In [1]: import numpy as np

In [2]: np.set_printoptions(precision=2, suppress=True, linewidth=140, legacy="1.25")

In [3]: X = np.loadtxt("test3.csv", delimiter=",")

In [4]: X
Out[4]: 
array([[ 4.,  0.,  3.,  3., -2.,  0.,  0.,  0.,  0.,  0.],
       [ 3., -5., -4., -1., -4.,  0.,  0.,  0.,  0.,  0.],
       [ 4., -3.,  1.,  0., -4.,  0.,  0.,  0.,  0.,  0.],
       [-5.,  4., -4., -5.,  4.,  0.,  0.,  0.,  0.,  0.],
       [-1.,  2.,  5.,  2.,  2.,  0.,  0.,  0.,  0.,  0.],
       [ 0.,  0.,  0.,  0.,  0.,  2., -1., -1.,  0., -1.],
       [ 0.,  0.,  0.,  0.,  0., -2.,  0.,  0., -2.,  1.],
       [ 0.,  0.,  0.,  0.,  0., -2., -1.,  2.,  2.,  2.],
       [ 0.,  0.,  0.,  0.,  0., -2.,  1.,  0.,  2., -1.],
       [ 0.,  0.,  0.,  0.,  0.,  1., -1.,  1., -2.,  2.]])

In [5]: rng = np.random.default_rng(70974)

In [6]: idx = rng.permutation(10)

In [7]: Y = X[:, idx] * rng.choice([-1, 1], 10)

In [8]: Y
Out[8]: 
array([[-0., -0.,  4.,  0., -0., -0., -3., -3.,  2., -0.],
       [-0., -0.,  3., -5., -0., -0.,  4.,  1.,  4., -0.],
       [-0., -0.,  4., -3., -0., -0., -1., -0.,  4., -0.],
       [-0., -0., -5.,  4., -0., -0.,  4.,  5., -4., -0.],
       [-0., -0., -1.,  2., -0., -0., -5., -2., -2., -0.],
       [ 1.,  1.,  0.,  0.,  1., -0., -0., -0., -0., -2.],
       [-0., -0.,  0.,  0., -1.,  2., -0., -0., -0.,  2.],
       [-2.,  1.,  0.,  0., -2., -2., -0., -0., -0.,  2.],
       [-0., -1.,  0.,  0.,  1., -2., -0., -0., -0.,  2.],
       [-1.,  1.,  0.,  0., -2.,  2., -0., -0., -0., -1.]])

In [9]: U, _, vt = np.linalg.svd(X.T @ Y)

In [10]: idx
Out[10]: array([7, 6, 0, 1, 9, 8, 2, 3, 4, 5])

In [11]: np.round(np.linalg.lstsq(X, Y)[0], 2) + 0
Out[11]: 
array([[ 0.,  0.,  1.,  0.,  0.,  0.,  0.,  0.,  0.,  0.],
       [ 0.,  0.,  0.,  1.,  0.,  0.,  0.,  0.,  0.,  0.],
       [ 0.,  0.,  0.,  0.,  0.,  0., -1.,  0.,  0.,  0.],
       [ 0.,  0.,  0.,  0.,  0.,  0.,  0., -1.,  0.,  0.],
       [ 0.,  0.,  0.,  0.,  0.,  0.,  0.,  0., -1.,  0.],
       [ 0.,  0.,  0.,  0.,  0.,  0.,  0.,  0.,  0., -1.],
       [ 0., -1.,  0.,  0.,  0.,  0.,  0.,  0.,  0.,  0.],
       [-1.,  0.,  0.,  0.,  0.,  0.,  0.,  0.,  0.,  0.],
       [ 0.,  0.,  0.,  0.,  0., -1.,  0.,  0.,  0.,  0.],
       [ 0.,  0.,  0.,  0., -1.,  0.,  0.,  0.,  0.,  0.]])

In [12]: np.round(U @ vt, 2) + 0
Out[12]: 
array([[ 0.,  0.,  1.,  0.,  0.,  0.,  0.,  0.,  0.,  0.],
       [ 0.,  0.,  0.,  1.,  0.,  0.,  0.,  0.,  0.,  0.],
       [ 0.,  0.,  0.,  0.,  0.,  0., -1.,  0.,  0.,  0.],
       [ 0.,  0.,  0.,  0.,  0.,  0.,  0., -1.,  0.,  0.],
       [ 0.,  0.,  0.,  0.,  0.,  0.,  0.,  0., -1.,  0.],
       [ 0.,  0.,  0.,  0.,  0.,  0.,  0.,  0.,  0., -1.],
       [ 0., -1.,  0.,  0.,  0.,  0.,  0.,  0.,  0.,  0.],
       [-1.,  0.,  0.,  0.,  0.,  0.,  0.,  0.,  0.,  0.],
       [ 0.,  0.,  0.,  0.,  0., -1.,  0.,  0.,  0.,  0.],
       [ 0.,  0.,  0.,  0., -1.,  0.,  0.,  0.,  0.,  0.]])
